>>> import numpy as np
>>> from numpy import linalg as LA
>>> np.set_printoptions(precision=1, suppress=True, linewidth=120, legacy="1.25")
>>> X = np.load("layer9.npy")
>>> X
array([[ 1.,  0.,  0.,  0.,  0.,  0.,  0.,  0.,  0.,  0.],
       [ 0.,  1.,  0.,  0.,  0.,  0.,  0.,  0.,  0.,  0.],
       [ 0.,  0., -1.,  0.,  0.,  0.,  0.,  0.,  0.,  0.],
       [ 0.,  0.,  0.,  1.,  0.,  0.,  0.,  0.,  0.,  0.],
       [ 0.,  0.,  0.,  0., -1.,  0.,  0.,  0.,  0.,  0.],
       [ 0.,  0.,  0.,  0.,  0.,  1.,  0.,  0.,  0.,  0.],
       [ 0.,  0.,  0.,  0.,  0.,  0.,  1.,  0.,  0.,  0.],
       [ 0.,  0.,  0.,  0.,  0.,  0.,  0.,  1.,  0.,  0.],
       [ 0.,  0.,  0.,  0.,  0.,  0.,  0.,  0.,  1.,  0.],
       [ 0.,  0.,  0.,  0.,  0.,  0.,  0.,  0.,  0.,  1.]])
>>> W1 = np.array([[-1, 1, 1, 0, -2, 2],
...     [1, -2, -1, 0, -1, 1],
...     [2, -1, -1, 0, 0, -1],
...     [0, 0, 1, 0, 2, -1],
...     [2, 2, 1, 2, 1, -2],
...     [2, 1, 1, -1, -1, 0],
...     [1, -2, 0, -2, -2, 1],
...     [-1, 0, -2, 0, -2, 1],
...     [-2, 1, 2, 0, 0, 0],
...     [2, 0, 0, 0, -2, 2]])
>>> b = np.array([3, -5, 0, 2, 4, 3])
>>> act = np.maximum(X @ W1 + b, 0)
>>> print((act > 0).mean(axis=0))
[1.  0.  0.5 0.8 1.  1. ]
>>> basis = np.array([[2, 0, -2],
...     [-3, 0, 1],
...     [2, -1, 1],
...     [-1, -2, 2],
...     [3, 1, -1],
...     [-3, -2, 1]])
>>> print(W1 @ basis)
[[-15  -7   8]
 [  0  -2  -3]
 [  8   3  -7]
 [ 11   3  -2]
 [  7   0   0]
 [  1   0  -3]
 [  1   0  -5]
 [-15  -2   3]
 [ -3  -2   7]
 [ -8  -6   0]]
>>> print((act @ basis).round(6).argmax(axis=1))
[2 0 2 0 2 0 0 2 0 0]
>>> X @ X
array([[1., 0., 0., 0., 0., 0., 0., 0., 0., 0.],
       [0., 1., 0., 0., 0., 0., 0., 0., 0., 0.],
       [0., 0., 1., 0., 0., 0., 0., 0., 0., 0.],
       [0., 0., 0., 1., 0., 0., 0., 0., 0., 0.],
       [0., 0., 0., 0., 1., 0., 0., 0., 0., 0.],
       [0., 0., 0., 0., 0., 1., 0., 0., 0., 0.],
       [0., 0., 0., 0., 0., 0., 1., 0., 0., 0.],
       [0., 0., 0., 0., 0., 0., 0., 1., 0., 0.],
       [0., 0., 0., 0., 0., 0., 0., 0., 1., 0.],
       [0., 0., 0., 0., 0., 0., 0., 0., 0., 1.]])
>>> assert X == X.T
Traceback (most recent call last):
  File "<python-input-13>", line 1, in <module>
    assert X == X.T
           ^^^^^^^^
ValueError: The truth value of an array with more than one element is ambiguous. Use a.any() or a.all()
>>> X.inv()
Traceback (most recent call last):
  File "<python-input-14>", line 1, in <module>
    X.inv()
    ^^^^^
AttributeError: 'numpy.ndarray' object has no attribute 'inv'
>>> print(np.allclose(X @ X.T, X.T @ X))
True
>>> np.trace(X)
6.0
>>> ev, V = LA.eigh(X)
>>> x = np.array([1, 0, 1, -1, 0, -2, -1, 0, 0, -1])
>>> print(LA.eigvalsh(X[1:, 1:]))
[-1. -1.  1.  1.  1.  1.  1.  1.  1.]
>>> round(float(x @ X @ x / (x @ x)), 1), ev[0], ev[-1]
(0.8, -1.0, 1.0)
>>> V * np.abs(ev) @ V.T
array([[1., 0., 0., 0., 0., 0., 0., 0., 0., 0.],
       [0., 1., 0., 0., 0., 0., 0., 0., 0., 0.],
       [0., 0., 1., 0., 0., 0., 0., 0., 0., 0.],
       [0., 0., 0., 1., 0., 0., 0., 0., 0., 0.],
       [0., 0., 0., 0., 1., 0., 0., 0., 0., 0.],
       [0., 0., 0., 0., 0., 1., 0., 0., 0., 0.],
       [0., 0., 0., 0., 0., 0., 1., 0., 0., 0.],
       [0., 0., 0., 0., 0., 0., 0., 1., 0., 0.],
       [0., 0., 0., 0., 0., 0., 0., 0., 1., 0.],
       [0., 0., 0., 0., 0., 0., 0., 0., 0., 1.]])
>>> x = np.array([9, 3, 4, 6, 3, 0, 5, 8, 5, 3])
>>> (X * x).sum(axis=1)
array([ 9.,  3., -4.,  6., -3.,  0.,  5.,  8.,  5.,  3.])
>>> X @ np.eye(10)[8]
array([0., 0., 0., 0., 0., 0., 0., 0., 1., 0.])
>>> print(X * x)
[[ 9.  0.  0.  0.  0.  0.  0.  0.  0.  0.]
 [ 0.  3.  0.  0.  0.  0.  0.  0.  0.  0.]
 [ 0.  0. -4.  0.  0.  0.  0.  0.  0.  0.]
 [ 0.  0.  0.  6.  0.  0.  0.  0.  0.  0.]
 [ 0.  0.  0.  0. -3.  0.  0.  0.  0.  0.]
 [ 0.  0.  0.  0.  0.  0.  0.  0.  0.  0.]
 [ 0.  0.  0.  0.  0.  0.  5.  0.  0.  0.]
 [ 0.  0.  0.  0.  0.  0.  0.  8.  0.  0.]
 [ 0.  0.  0.  0.  0.  0.  0.  0.  5.  0.]
 [ 0.  0.  0.  0.  0.  0.  0.  0.  0.  3.]]
>>> np.sign((X @ x).round(6))
array([ 1.,  1., -1.,  1., -1.,  0.,  1.,  1.,  1.,  1.])
>>> A = np.loadtxt("case7.csv", delimiter=",")
>>> A
array([[ 16., -24., -24.,  16.,   8.,  -8.,   0.,   0.,   8.,   0.],
       [-12.,  18.,  18., -12.,  -6.,   6.,   0.,   0.,  -6.,   0.],
       [-16.,  24.,  24., -16.,  -8.,   8.,   0.,   0.,  -8.,   0.],
       [ -8.,  12.,  12.,  -8.,  -4.,   4.,   0.,   0.,  -4.,   0.],
       [ -4.,   6.,   6.,  -4.,  -2.,   2.,   0.,   0.,  -2.,   0.],
       [ 10., -15., -15.,  10.,   5.,  -5.,   0.,   0.,   5.,   0.],
       [-16.,  24.,  24., -16.,  -8.,   8.,   0.,   0.,  -8.,   0.],
       [-16.,  24.,  24., -16.,  -8.,   8.,   0.,   0.,  -8.,   0.],
       [  0.,   0.,   0.,   0.,   0.,   0.,   0.,   0.,   0.,   0.],
       [-18.,  27.,  27., -18.,  -9.,   9.,   0.,   0.,  -9.,   0.],
       [  0.,   0.,   0.,   0.,   0.,   0.,   0.,   0.,   0.,   0.],
       [ 16., -24., -24.,  16.,   8.,  -8.,   0.,   0.,   8.,   0.]])
>>> # row 6 repeats row 2
>>> np.unique(A.round(6), axis=0).shape
(8, 10)
>>> LA.lstsq(A[:-1].T, A[-1])[2]
1
>>> round(LA.norm(A, 2) / LA.norm(A), 1)
1.0
>>> np.argsort(-LA.norm(A, axis=0).round(6), kind="stable")[:3]
array([1, 2, 0])
>>> out = np.array([[2, 3, 0, 1, 3, 2, 0, 0, 1, 0, 2], [3, 1, 2, 1, 0, 3, 3, 1, 1, 2, 2]])
>>> M = out.T @ out
>>> print(M)
[[13  9  6  5  6 13  9  3  5  6 10]
 [ 9 10  2  4  9  9  3  1  4  2  8]
 [ 6  2  4  2  0  6  6  2  2  4  4]
 [ 5  4  2  2  3  5  3  1  2  2  4]
 [ 6  9  0  3  9  6  0  0  3  0  6]
 [13  9  6  5  6 13  9  3  5  6 10]
 [ 9  3  6  3  0  9  9  3  3  6  6]
 [ 3  1  2  1  0  3  3  1  1  2  2]
 [ 5  4  2  2  3  5  3  1  2  2  4]
 [ 6  2  4  2  0  6  6  2  2  4  4]
 [10  8  4  4  6 10  6  2  4  4  8]]
>>> # column 5 repeats column 0
>>> print(round(LA.det(M), 1))
0.0
>>> M.inv()
Traceback (most recent call last):
  File "<python-input-39>", line 1, in <module>
    M.inv()
    ^^^^^
AttributeError: 'numpy.ndarray' object has no attribute 'inv'
>>> assert M == M.T
Traceback (most recent call last):
  File "<python-input-40>", line 1, in <module>
    assert M == M.T
           ^^^^^^^^
ValueError: The truth value of an array with more than one element is ambiguous. Use a.any() or a.all()
>>> M @ M
array([[767, 552, 342, 298, 381, 767, 513, 171, 298, 342, 596],
       [552, 457, 212, 223, 351, 552, 318, 106, 223, 212, 446],
       [342, 212, 172, 128, 126, 342, 258,  86, 128, 172, 256],
       [298, 223, 128, 117, 159, 298, 192,  64, 117, 128, 234],
       [381, 351, 126, 159, 288, 381, 189,  63, 159, 126, 318],
       [767, 552, 342, 298, 381, 767, 513, 171, 298, 342, 596],
       [513, 318, 258, 192, 189, 513, 387, 129, 192, 258, 384],
       [171, 106,  86,  64,  63, 171, 129,  43,  64,  86, 128],
       [298, 223, 128, 117, 159, 298, 192,  64, 117, 128, 234],
       [342, 212, 172, 128, 126, 342, 258,  86, 128, 172, 256],
       [596, 446, 256, 234, 318, 596, 384, 128, 234, 256, 468]])
>>> np.round(np.abs(LA.eigvals(M)).max(), 1)
59.2
>>> ev, V = LA.eigh(M)
>>> x = np.array([-2, 2, 1, 2, -2, 2, 0, 0, 1, 0, -3])
>>> np.round(LA.eigvalsh(M[1:, 1:]), 1) + 0
array([ 0. ,  0. ,  0. ,  0. ,  0. ,  0. ,  0. ,  0. , 15.7, 46.3])
>>> (np.sign(V[:, -1].round(6)) == np.sign(V[0, -1].round(6))).astype(int)
array([1, 1, 1, 1, 1, 1, 1, 1, 1, 1, 1])
>>> np.abs(M).sum(axis=1).max(), np.round(np.abs(ev).max(), 1)
(85, 59.2)
>>> x @ M @ x
10
>>> f, r1 = M[4], M[9]
>>> f @ f
288
>>> pr = (f @ r1) / (f @ f) * f
>>> print(np.outer(f, r1))
[[36 12 24 12  0 36 36 12 12 24 24]
 [54 18 36 18  0 54 54 18 18 36 36]
 [ 0  0  0  0  0  0  0  0  0  0  0]
 [18  6 12  6  0 18 18  6  6 12 12]
 [54 18 36 18  0 54 54 18 18 36 36]
 [36 12 24 12  0 36 36 12 12 24 24]
 [ 0  0  0  0  0  0  0  0  0  0  0]
 [ 0  0  0  0  0  0  0  0  0  0  0]
 [18  6 12  6  0 18 18  6  6 12 12]
 [ 0  0  0  0  0  0  0  0  0  0  0]
 [36 12 24 12  0 36 36 12 12 24 24]]
>>> rng = np.random.default_rng(8675)
>>> out = M + rng.integers(-2, 3, (11, 2)) @ rng.integers(-2, 3, (2, 11))
>>> out
array([[17,  3,  4,  5,  6, 19, 11, -1,  5, 10,  8],
       [ 7,  7,  3,  4, 15, 12,  2,  0, -2,  6,  3],
       [ 4,  7,  5,  2, -2,  1,  5,  5,  4,  0,  7],
       [ 1, 10,  4,  2,  3, -1,  1,  5,  2, -2,  6],
       [ 4, 14,  1,  3,  7,  1, -1,  3,  5, -4,  9],
       [11,  6,  7,  5, 12, 16,  8,  2, -1, 10,  5],
       [13,  5,  4,  3, -8,  7, 11,  3, 11,  2, 12],
       [ 1,  0,  3,  1,  4,  4,  2,  1, -3,  4, -1],
       [ 7,  5,  1,  2, -1,  4,  4,  1,  6,  0,  7],
       [ 4, -1,  5,  2,  6,  9,  5,  1, -4,  8, -1],
       [ 8,  7,  5,  4, 10, 11,  5,  2,  0,  6,  5]])
>>> np.abs(out - M).sum(axis=1)
array([30, 32, 28, 30, 28, 32, 38, 19, 19, 32, 19])
>>> LA.matrix_rank(out - M, tol=1e-8)
2
>>> out - M
array([[ 4, -6, -2,  0,  0,  6,  2, -4,  0,  4, -2],
       [-2, -3,  1,  0,  6,  3, -1, -1, -6,  4, -5],
       [-2,  5,  1,  0, -2, -5, -1,  3,  2, -4,  3],
       [-4,  6,  2,  0,  0, -6, -2,  4,  0, -4,  2],
       [-2,  5,  1,  0, -2, -5, -1,  3,  2, -4,  3],
       [-2, -3,  1,  0,  6,  3, -1, -1, -6,  4, -5],
       [ 4,  2, -2,  0, -8, -2,  2,  0,  8, -4,  6],
       [-2, -1,  1,  0,  4,  1, -1,  0, -4,  2, -3],
       [ 2,  1, -1,  0, -4, -1,  1,  0,  4, -2,  3],
       [-2, -3,  1,  0,  6,  3, -1, -1, -6,  4, -5],
       [-2, -1,  1,  0,  4,  1, -1,  0, -4,  2, -3]])
>>> [round(float(x), 1) for x in LA.svd(M, compute_uv=False)[:3]]
[59.2, 15.8, 0.0]
>>> arr = np.load("data.npy")
>>> arr
array([[  0,   6,   0, -18],
       [  0,   2,   0,  -6],
       [  0,   6,   0, -15],
       [  0,   2,   0,  -5]])
>>> left, s, vt = LA.svd(arr, full_matrices=False)
>>> print((s > 1e-8).sum())
2
>>> np.round(left.T @ arr @ vt.T, 1) + 0
array([[26.3,  0. ,  0. ,  0. ],
       [ 0. ,  0.8,  0. ,  0. ],
       [ 0. ,  0. ,  0. ,  0. ],
       [ 0. ,  0. ,  0. ,  0. ]])
>>> print(np.round(np.sqrt((s ** 2).sum()), 1), round(LA.norm(arr), 1))
26.3 26.3
>>> np.allclose(left * s @ vt, arr)
True
>>> np.einsum("ii->", arr)
-3
>>> np.poly(arr)
array([1., 3., 2., 0., 0.])
>>> print(np.kron(np.eye(2, dtype=int), arr))
[[  0   6   0 -18   0   0   0   0]
 [  0   2   0  -6   0   0   0   0]
 [  0   6   0 -15   0   0   0   0]
 [  0   2   0  -5   0   0   0   0]
 [  0   0   0   0   0   6   0 -18]
 [  0   0   0   0   0   2   0  -6]
 [  0   0   0   0   0   6   0 -15]
 [  0   0   0   0   0   2   0  -5]]
>>> left, s, vt = LA.svd(arr)
>>> s
array([26.3,  0.8,  0. ,  0. ])
>>> out = left[:, :2] @ np.diag(s[:2]) @ vt[:2]
>>> np.round(LA.norm(arr - out, 2), 1), s[2]
(0.0, 0.0)
>>> print(LA.matrix_rank(out))
2
>>> round(float(np.abs(arr - out).max()), 1)
0.0
>>> np.round(LA.norm(arr - out) / LA.norm(arr), 1)
0.0
>>> out
array([[  0.,   6.,   0., -18.],
       [  0.,   2.,   0.,  -6.],
       [  0.,   6.,   0., -15.],
       [  0.,   2.,   0.,  -5.]])
>>> W0 = np.loadtxt("a.csv", delimiter=",")
>>> W0
array([[ 1.,  0.,  0.,  0.,  0.,  0.,  0.],
       [-5.,  1.,  0.,  0.,  0.,  0.,  0.],
       [-2.,  4.,  1.,  0.,  0.,  0.,  0.],
       [ 4., -5.,  5.,  1.,  0.,  0.,  0.],
       [ 4., -2.,  2.,  4.,  1.,  0.,  0.],
       [ 2.,  1.,  0., -4., -4.,  1.,  0.],
       [-1.,  0., -4.,  1.,  4.,  3.,  1.]])
>>> # triangular, det is the product of the diagonal
>>> W0 @ W0
array([[  1.,   0.,   0.,   0.,   0.,   0.,   0.],
       [-10.,   1.,   0.,   0.,   0.,   0.,   0.],
       [-24.,   8.,   1.,   0.,   0.,   0.,   0.],
       [ 23.,  10.,  10.,   1.,   0.,   0.,   0.],
       [ 30., -16.,  24.,   8.,   1.,   0.,   0.],
       [-33.,  30., -28., -24.,  -8.,   1.,   0.],
       [ 32., -26.,   5.,   6.,  -4.,   6.,   1.]])
>>> np.prod(np.diag(W0)), round(float(LA.det(W0)), 1)
(1.0, 1.0)
>>> LA.matrix_rank(W0 - W0[0, 0] * np.eye(7))
6
>>> cov = W0.T @ W0
>>> print(cov)
[[ 67. -39.  30.  11.  -8.  -1.  -1.]
 [-39.  47. -25. -17.  -6.   1.   0.]
 [ 30. -25.  46.   9. -14. -12.  -4.]
 [ 11. -17.   9.  34.  24.  -1.   1.]
 [ -8.  -6. -14.  24.  33.   8.   4.]
 [ -1.   1. -12.  -1.   8.  10.   3.]
 [ -1.   0.  -4.   1.   4.   3.   1.]]
>>> J = np.array([[0.0, -1.0, 0.0, -1.0, -1.0, 0.0],
...     [-1.0, 0.0, 0.0, -1.0, -1.0, 0.0],
...     [0.0, 0.0, 0.0, 0.0, 0.0, -1.0],
...     [-1.0, -1.0, 0.0, 0.0, -1.0, 0.0],
...     [-1.0, -1.0, 0.0, -1.0, 0.0, 0.0],
...     [0.0, 0.0, -1.0, 0.0, 0.0, 0.0]])
>>> J
array([[ 0., -1.,  0., -1., -1.,  0.],
       [-1.,  0.,  0., -1., -1.,  0.],
       [ 0.,  0.,  0.,  0.,  0., -1.],
       [-1., -1.,  0.,  0., -1.,  0.],
       [-1., -1.,  0., -1.,  0.,  0.],
       [ 0.,  0., -1.,  0.,  0.,  0.]])
>>> J.ravel(order="F")
array([ 0., -1.,  0., -1., -1.,  0., -1.,  0.,  0., -1., -1.,  0.,  0.,  0.,  0.,  0.,  0., -1., -1., -1.,  0.,  0.,
       -1.,  0., -1., -1.,  0., -1.,  0.,  0.,  0.,  0., -1.,  0.,  0.,  0.])
>>> J.reshape(6, 7)
Traceback (most recent call last):
  File "<python-input-89>", line 1, in <module>
    J.reshape(6, 7)
    ~~~~~~~~~^^^^^^
ValueError: cannot reshape array of size 36 into shape (6,7)
>>> print(J.reshape(-1, 2))
[[ 0. -1.]
 [ 0. -1.]
 [-1.  0.]
 [-1.  0.]
 [ 0. -1.]
 [-1.  0.]
 [ 0.  0.]
 [ 0.  0.]
 [ 0. -1.]
 [-1. -1.]
 [ 0.  0.]
 [-1.  0.]
 [-1. -1.]
 [ 0. -1.]
 [ 0.  0.]
 [ 0.  0.]
 [-1.  0.]
 [ 0.  0.]]
>>> blk = J.reshape(6, 2, -1)
>>> np.einsum("ihd,jhd->hij", blk, blk).shape
(2, 6, 6)
>>> print(blk.shape)
(6, 2, 3)
>>> np.swapaxes(blk, 1, 2)[5]
array([[ 0.,  0.],
       [ 0.,  0.],
       [-1.,  0.]])
>>> print(blk[:, 0])
[[ 0. -1.  0.]
 [-1.  0.  0.]
 [ 0.  0.  0.]
 [-1. -1.  0.]
 [-1. -1.  0.]
 [ 0.  0. -1.]]
